>>> import numpy as np
>>> from numpy import linalg as LA
>>> np.set_printoptions(suppress=True, linewidth=200)
>>> arr = np.loadtxt("run3.csv", delimiter=",")
>>> arr.round(2)
array([[-0.91, -0.08, -0.2 ,  0.35],
       [-0.08, -0.59,  0.5 ,  0.06],
       [-0.2 ,  0.5 , -0.23, -0.44],
       [ 0.35,  0.06, -0.44,  0.73]])
>>> round(LA.det(2 * arr), 2), np.round(LA.det(arr), 2)
(np.float64(-0.0), np.float64(-0.0))
>>> np.round(np.kron(np.eye(2, dtype=int), arr), 2)
array([[-0.91, -0.08, -0.2 ,  0.35, -0.  , -0.  , -0.  ,  0.  ],
       [-0.08, -0.59,  0.5 ,  0.06, -0.  , -0.  ,  0.  ,  0.  ],
       [-0.2 ,  0.5 , -0.23, -0.44, -0.  ,  0.  , -0.  , -0.  ],
       [ 0.35,  0.06, -0.44,  0.73,  0.  ,  0.  , -0.  ,  0.  ],
       [-0.  , -0.  , -0.  ,  0.  , -0.91, -0.08, -0.2 ,  0.35],
       [-0.  , -0.  ,  0.  ,  0.  , -0.08, -0.59,  0.5 ,  0.06],
       [-0.  ,  0.  , -0.  , -0.  , -0.2 ,  0.5 , -0.23, -0.44],
       [ 0.  ,  0.  , -0.  ,  0.  ,  0.35,  0.06, -0.44,  0.73]])
>>> np.round(np.poly(arr), 2) + 0
array([ 1.,  1., -1., -1.,  0.])
>>> round(float(LA.det(arr.T)), 2)
-0.0
>>> np.round(LA.eigvals(arr).sum().real, 2)
np.float64(-1.0)
>>> w, evecs = LA.eigh(arr)
>>> vec = np.array([2, -1, -2, -1])
>>> np.round(np.abs(arr).sum(axis=1).max(), 2), round(float(np.abs(w).max()), 2)
(np.float64(1.58), 1.0)
>>> np.round(vec @ arr @ vec / (vec @ vec), 2), round(float(w[0]), 2), w[-1]
(np.float64(-0.35), -1.0, np.float64(1.0))
>>> (np.sign(evecs[:, -1].round(6)) == np.sign(evecs[0, -1].round(6))).astype(int)
array([1, 0, 0, 1])
>>> vec = np.array([0, -4, -4, 2])
>>> a = np.maximum(arr @ vec, 0)
>>> np.round(arr.T @ a, 2)
array([-0.65, -0.24, -1.47,  2.84])
>>> rng = np.random.default_rng(1811)
>>> other = arr + rng.integers(-2, 3, (4, 3)) @ rng.integers(-2, 3, (3, 4))
>>> other.round(2)
array([[ 2.09, -4.08,  4.8 , -2.65],
       [ 2.92, -4.59,  5.5 , -2.94],
       [-1.2 ,  1.5 , -2.23,  1.56],
       [ 2.35,  2.06, -4.44, -1.27]])
>>> LA.matrix_rank(other - arr, tol=1e-8)
np.int64(3)
>>> np.round(LA.svd(other - arr, compute_uv=False), 2) + 0
array([11.49,  4.81,  0.87,  0.  ])
>>> np.round(other - arr, 2)
array([[ 3., -4.,  5., -3.],
       [ 3., -4.,  5., -3.],
       [-1.,  1., -2.,  2.],
       [ 2.,  2., -4., -2.]])
>>> vec = np.array([1, 2, 1, -2])
>>> np.round(other @ (2 * vec), 2)
array([ 8.05, 10.27, -7.08,  9.14])
>>> np.round((other * vec).sum(axis=1), 2)
array([ 4.03,  5.14, -3.54,  4.57])
>>> np.round(np.einsum("ij,j->i", other, vec), 2)
array([ 4.03,  5.14, -3.54,  4.57])
>>> np.round(other @ vec, 2)
array([ 4.03,  5.14, -3.54,  4.57])
>>> (other @ vec).argmax()
np.int64(1)
>>> np.round(other * vec, 2)
array([[ 2.09, -8.16,  4.8 ,  5.3 ],
       [ 2.92, -9.18,  5.5 ,  5.89],
       [-1.2 ,  3.01, -2.23, -3.12],
       [ 2.35,  4.11, -4.44,  2.55]])
>>> np.round(other @ np.eye(4)[0], 2)
array([ 2.09,  2.92, -1.2 ,  2.35])
>>> O, _ = LA.qr(np.array([[0.7, -0.6, 0.5, 0.0, -2.3, -0.7],
...     [0.6, 0.4, -0.9, 1.3, -0.2, -0.6],
...     [-0.3, -1.5, -0.7, -0.3, -0.8, -0.7],
...     [0.6, 1.6, -0.9, -0.9, -0.7, -1.0],
...     [-0.4, 0.8, 0.0, 0.4, 0.8, -0.3],
...     [1.3, -0.3, -1.3, 1.6, -0.2, 0.2]]))
>>> K = 4 * O
>>> K.round(2)
array([[-1.58,  1.17,  2.43, -0.77, -2.26,  0.76],
       [-1.35, -0.49, -1.18,  1.73, -1.97, -2.38],
       [ 0.68,  2.37, -2.49, -1.33, -1.31,  0.48],
       [-1.35, -2.46, -1.03, -2.61, -0.46,  0.27],
       [ 0.9 , -1.42, -0.6 ,  1.67, -1.67,  2.69],
       [-2.93,  0.84, -1.05,  1.03,  1.52,  1.5 ]])
>>> np.round(K.T @ K, 2) + 0
array([[16.,  0.,  0.,  0.,  0.,  0.],
       [ 0., 16.,  0.,  0.,  0.,  0.],
       [ 0.,  0., 16.,  0.,  0.,  0.],
       [ 0.,  0.,  0., 16.,  0.,  0.],
       [ 0.,  0.,  0.,  0., 16.,  0.],
       [ 0.,  0.,  0.,  0.,  0., 16.]])
>>> O, evecs = LA.qr(K[:, :3])[0], LA.qr(K[:, 3:])[0]
>>> sigma = LA.svd(O.T @ evecs, compute_uv=False)
>>> round(LA.norm(O @ O.T - evecs @ evecs.T, 2), 2)
np.float64(1.0)
>>> E = np.array([[2.0, -6.0, -2.0, -4.0],
...     [-6.0, 7.0, 3.0, 6.0],
...     [-2.0, 3.0, -1.0, 2.0],
...     [-4.0, 6.0, 2.0, 2.0]])
>>> hat = np.triu(np.array([[5, 3, 0, 0], [2, 5, 1, 3], [2, 5, 4, 2], [0, 0, 5, 0]]), 1) + np.eye(4)
>>> other = hat @ E @ LA.inv(hat)
>>> LA.matrix_rank(other)
np.int64(4)
>>> other
array([[-16.,  63., -56., -63.],
       [-20.,  88., -80., -90.],
       [-10.,  45., -42., -45.],
       [ -4.,  18., -16., -20.]])
>>> J = np.array([[-0.5, 0.2, -1.7, -1.3, 0.1, -0.8, -0.4],
...     [0.6, 0.4, 0.5, 1.6, -0.3, -0.1, 0.5],
...     [0.0, 0.5, 0.0, -1.2, -0.6, -0.2, 0.1],
...     [1.5, -1.7, -0.1, 0.2, 0.7, 1.2, -0.1],
...     [1.3, -0.3, -0.4, -2.0, 0.3, 0.1, 0.1],
...     [0.1, -0.3, 1.8, 1.0, -1.5, 1.6, 0.3],
...     [-0.3, -0.4, -0.8, -1.0, 0.2, 0.8, 0.2],
...     [-0.4, -0.1, 1.1, 0.5, -1.4, 0.9, -0.7],
...     [-0.8, -1.5, 1.4, -0.3, 0.0, -0.8, 0.3],
...     [-0.2, 0.8, -1.2, 1.0, 1.6, 0.3, -0.6],
...     [0.3, 0.4, -0.3, 0.4, 0.7, -0.7, 1.1],
...     [-0.7, -0.3, 0.3, -1.3, 0.0, 0.8, 0.1],
...     [0.1, 0.8, 0.6, -0.4, 0.9, -2.2, 1.1]])
>>> J[:, 1] = 4 * J[:, 5] + 0.1 * rng.normal(size=13)
>>> J.round(2)
array([[-0.5 , -3.27, -1.7 , -1.3 ,  0.1 , -0.8 , -0.4 ],
       [ 0.6 , -0.49,  0.5 ,  1.6 , -0.3 , -0.1 ,  0.5 ],
       [ 0.  , -0.93,  0.  , -1.2 , -0.6 , -0.2 ,  0.1 ],
       [ 1.5 ,  4.85, -0.1 ,  0.2 ,  0.7 ,  1.2 , -0.1 ],
       [ 1.3 ,  0.46, -0.4 , -2.  ,  0.3 ,  0.1 ,  0.1 ],
       [ 0.1 ,  6.48,  1.8 ,  1.  , -1.5 ,  1.6 ,  0.3 ],
       [-0.3 ,  3.24, -0.8 , -1.  ,  0.2 ,  0.8 ,  0.2 ],
       [-0.4 ,  3.57,  1.1 ,  0.5 , -1.4 ,  0.9 , -0.7 ],
       [-0.8 , -3.26,  1.4 , -0.3 ,  0.  , -0.8 ,  0.3 ],
       [-0.2 ,  1.2 , -1.2 ,  1.  ,  1.6 ,  0.3 , -0.6 ],
       [ 0.3 , -2.69, -0.3 ,  0.4 ,  0.7 , -0.7 ,  1.1 ],
       [-0.7 ,  3.21,  0.3 , -1.3 ,  0.  ,  0.8 ,  0.1 ],
       [ 0.1 , -8.83,  0.6 , -0.4 ,  0.9 , -2.2 ,  1.1 ]])
>>> hat = J @ LA.solve(J.T @ J, J.T)
>>> np.round(LA.eigvalsh(hat), 2) + 0
array([0., 0., 0., 0., 0., 0., 1., 1., 1., 1., 1., 1., 1.])
>>> np.round(np.diag(hat), 2)
array([0.46, 0.7 , 0.51, 0.58, 0.64, 0.53, 0.45, 0.35, 0.5 , 0.64, 0.56, 0.53, 0.56])
>>> np.allclose(hat @ hat, hat)
True
>>> np.round(np.trace(hat), 2)
np.float64(7.0)
>>> np.round(hat @ J[:, 4], 2) + 0
array([ 0.1, -0.3, -0.6,  0.7,  0.3, -1.5,  0.2, -1.4,  0. ,  1.6,  0.7,  0. ,  0.9])
>>> np.round(J.mean(axis=0), 2)
array([ 0.08,  0.27,  0.09, -0.22,  0.05,  0.07,  0.15])
>>> LA.matrix_rank(J)
np.int64(7)
>>> np.count_nonzero(J)
np.int64(87)
>>> np.round(np.abs(LA.svd(J)[2][-1]), 2) + 0
array([0.  , 0.24, 0.  , 0.  , 0.01, 0.97, 0.02])
>>> O, _ = LA.qr(np.array([[-0.3, -0.1, -1.1, -0.6, 0.5, 0.1, 0.4],
...     [0.0, -1.2, -1.7, -1.3, 0.4, -0.1, -0.9],
...     [1.0, 1.8, 1.3, 1.2, -0.5, 0.4, -0.6],
...     [-1.1, 1.0, -0.1, 0.2, 0.6, -0.1, 0.8],
...     [-0.7, 1.1, -0.2, 1.5, 0.1, 0.4, -1.4],
...     [-0.5, -1.9, -1.0, -0.5, 1.1, -0.2, 0.0],
...     [1.2, -0.1, -0.4, -0.6, -0.4, -0.1, -0.8]]))
>>> data = O[:, :3]
>>> data.round(2)
array([[-0.14, -0.01, -0.55],
       [ 0.  , -0.37, -0.6 ],
       [ 0.47,  0.5 , -0.02],
       [-0.52,  0.37, -0.17],
       [-0.33,  0.38, -0.34],
       [-0.24, -0.56,  0.13],
       [ 0.57, -0.1 , -0.43]])
>>> other = np.array([[0, -3], [-1, -3], [-2, 2]])
>>> np.round(np.einsum("ik,kj->ij", data, other), 2)
array([[ 1.11, -0.63],
       [ 1.57, -0.08],
       [-0.47, -2.96],
       [-0.03,  0.1 ],
       [ 0.3 , -0.82],
       [ 0.31,  2.65],
       [ 0.95, -2.26]])
>>> np.round(np.einsum("ik,kj->ji", data, other), 2)
array([[ 1.11,  1.57, -0.47, -0.03,  0.3 ,  0.31,  0.95],
       [-0.63, -0.08, -2.96,  0.1 , -0.82,  2.65, -2.26]])
>>> np.round(data @ other, 2)
array([[ 1.11, -0.63],
       [ 1.57, -0.08],
       [-0.47, -2.96],
       [-0.03,  0.1 ],
       [ 0.3 , -0.82],
       [ 0.31,  2.65],
       [ 0.95, -2.26]])
>>> np.round(np.einsum("ij,ij->i", data, data), 2)
array([0.32, 0.5 , 0.48, 0.44, 0.37, 0.39, 0.51])
>>> np.round(np.einsum("ij->j", data), 2)
array([-0.19,  0.21, -1.97])
>>> A = np.array([[-0.2, -0.3, -0.1, 0.5, -0.1, 1.1, -0.1, 2.1],
...     [-1.0, -0.2, -0.5, -2.0, -0.4, -1.1, 0.5, 0.8],
...     [0.3, -0.1, 0.0, -0.9, 0.9, -1.0, 0.6, 0.3],
...     [-0.8, 1.3, 0.1, 0.9, 1.2, -0.1, -0.6, 0.1],
...     [0.1, 0.4, -2.9, -2.9, -1.1, 1.3, 0.1, 2.3]])
>>> A[1] = A[4] + 0.1 * rng.normal(size=8)
>>> A.round(2)
array([[-0.2 , -0.3 , -0.1 ,  0.5 , -0.1 ,  1.1 , -0.1 ,  2.1 ],
       [ 0.21,  0.55, -2.93, -2.9 , -0.8 ,  1.32,  0.19,  2.33],
       [ 0.3 , -0.1 ,  0.  , -0.9 ,  0.9 , -1.  ,  0.6 ,  0.3 ],
       [-0.8 ,  1.3 ,  0.1 ,  0.9 ,  1.2 , -0.1 , -0.6 ,  0.1 ],
       [ 0.1 ,  0.4 , -2.9 , -2.9 , -1.1 ,  1.3 ,  0.1 ,  2.3 ]])
>>> gram = A.T @ A
>>> LA.matrix_rank(gram)
np.int64(5)
>>> (A @ A.T).shape
(5, 5)
>>> f, r1 = A[4], A[0]
>>> round(float(f @ r1), 2)
5.06
>>> np.round(f @ f, 2)
np.float64(25.19)
>>> p = (f @ r1) / (f @ f) * f
>>> p.round(2)
array([ 0.02,  0.08, -0.58, -0.58, -0.22,  0.26,  0.02,  0.46])
>>> np.round(r1 - p, 2)
array([-0.22, -0.38,  0.48,  1.08,  0.12,  0.84, -0.12,  1.64])
>>> (r1 - p) @ f
np.float64(0.0)
>>> M = np.load("w.npy")
>>> M
array([[ 13.55, -15.93,  -9.4 ],
       [  6.51,   2.35,  18.03],
       [  6.71,   5.93,  16.45],
       [ 15.25, -19.17, -11.44],
       [ 14.13, -15.63,  -9.39],
       [  6.39,   3.73,  18.13],
       [ 13.7 , -16.18, -11.8 ],
       [ 11.76, -18.11, -10.56],
       [ 13.16, -18.46, -11.3 ],
       [  8.21,   3.06,  16.24],
       [  7.39,   2.41,  16.8 ],
       [  7.86,   3.08,  16.98],
       [ 13.11, -18.37, -11.64],
       [  6.54,   4.53,  17.49],
       [ 14.25, -18.11, -10.  ],
       [ 12.82, -17.36, -10.51],
       [ 13.99, -16.01,  -9.88],
       [  6.89,   1.42,  16.67]])
>>> vec = np.array([1, 3, 0, 1, 3, 0])
>>> target = K @ vec
>>> coef, lr = np.zeros(6), 1 / LA.norm(K, 2) ** 2
>>> for i in range(20):
...     coef -= lr * K.T @ (K @ coef - target)
...     if i % 5 == 0: print(i, round(LA.norm(K @ coef - target), 2))
... 
0 0.0
5 0.0
10 0.0
15 0.0
>>> coef.round(2) + 0
array([1., 3., 0., 1., 3., 0.])
>>> np.round(LA.cond(K), 2)
np.float64(1.0)
>>> F = np.loadtxt("layer14.csv", delimiter=",")
>>> F
array([[-1.35, -8.35, -1.81],
       [-4.68,  3.46,  4.55],
       [ 0.94,  1.65,  0.65],
       [-0.8 , -5.09,  3.02],
       [ 1.74,  0.41, -3.17],
       [-1.55,  6.04,  2.04],
       [-0.33, -0.8 ,  0.55],
       [-2.53, -4.05,  2.4 ],
       [-0.29, -3.02,  2.12],
       [ 1.96, -1.91,  0.36],
       [-4.31,  6.24,  4.83],
       [ 2.19, -7.71, -5.2 ],
       [ 2.38, -0.55, -4.81],
       [-0.75,  1.82,  3.23],
       [ 1.81, -7.73, -0.14],
       [-0.81,  6.6 ,  3.65],
       [ 1.37, -2.72, -5.48],
       [ 3.64, -7.62, -6.67],
       [-1.88,  0.21,  0.96],
       [-1.41,  5.48,  0.59],
       [ 0.29,  0.59, -2.41],
       [-2.24,  2.68,  2.73],
       [ 0.09, -1.83, -0.12],
       [-0.79, -3.79,  0.91],
       [ 1.18, -0.19, -1.79],
       [-5.39,  5.96,  6.53],
       [ 2.15, -3.32, -5.04],
       [ 1.39, -3.43, -4.27],
       [-0.34, -7.17, -3.26],
       [ 2.26, -4.02, -5.05],
       [ 1.72,  3.28, -0.35],
       [-6.89,  6.58,  6.27],
       [-1.38, -1.93,  0.28]])
>>> vec = np.array([1, 3, 2])
>>> target = F @ vec
>>> np.round(LA.lstsq(F, target)[0], 2)
array([1., 3., 2.])
>>> target = target + 0.02 * rng.normal(size=33)
>>> target.round(2)
array([-30.  ,  14.81,   7.18, -10.05,  -3.36,  20.65,  -1.62,  -9.88,  -5.08,  -3.05,  24.09, -31.36,  -8.94,  11.16, -21.63,  26.26, -17.74, -32.54,   0.71,  16.21,  -2.76,  11.26,  -5.58, -10.3 ,
        -2.98,  25.55, -17.88, -17.44, -28.38, -19.92,  10.86,  25.42,  -6.63])
>>> coef, *_ = LA.lstsq(F, target)
>>> [round(float(LA.norm(LA.solve(F.T @ F + lam * np.eye(3), F.T @ target))), 2) for lam in (0, 1, 10, 100)]
[3.74, 3.72, 3.55, 2.95]
>>> coef.round()
array([1., 3., 2.])
>>> coef.round(2)
array([1., 3., 2.])
>>> gram = np.cov(F, rowvar=False)
>>> np.argsort(-F.std(axis=0).round(6), kind="stable")
array([1, 2, 0])
>>> np.round(np.corrcoef(F[:, 0], F[:, 1])[0, 1], 2)
np.float64(-0.58)
>>> np.round(F.std(axis=0), 2)
array([2.4 , 4.5 , 3.53])
>>> np.round(np.corrcoef(F.T), 2)
array([[ 1.  , -0.58, -0.85],
       [-0.58,  1.  ,  0.64],
       [-0.85,  0.64,  1.  ]])
>>> np.round(LA.eigvalsh(gram)[::-1], 2)
array([31.68,  6.77,  1.23])
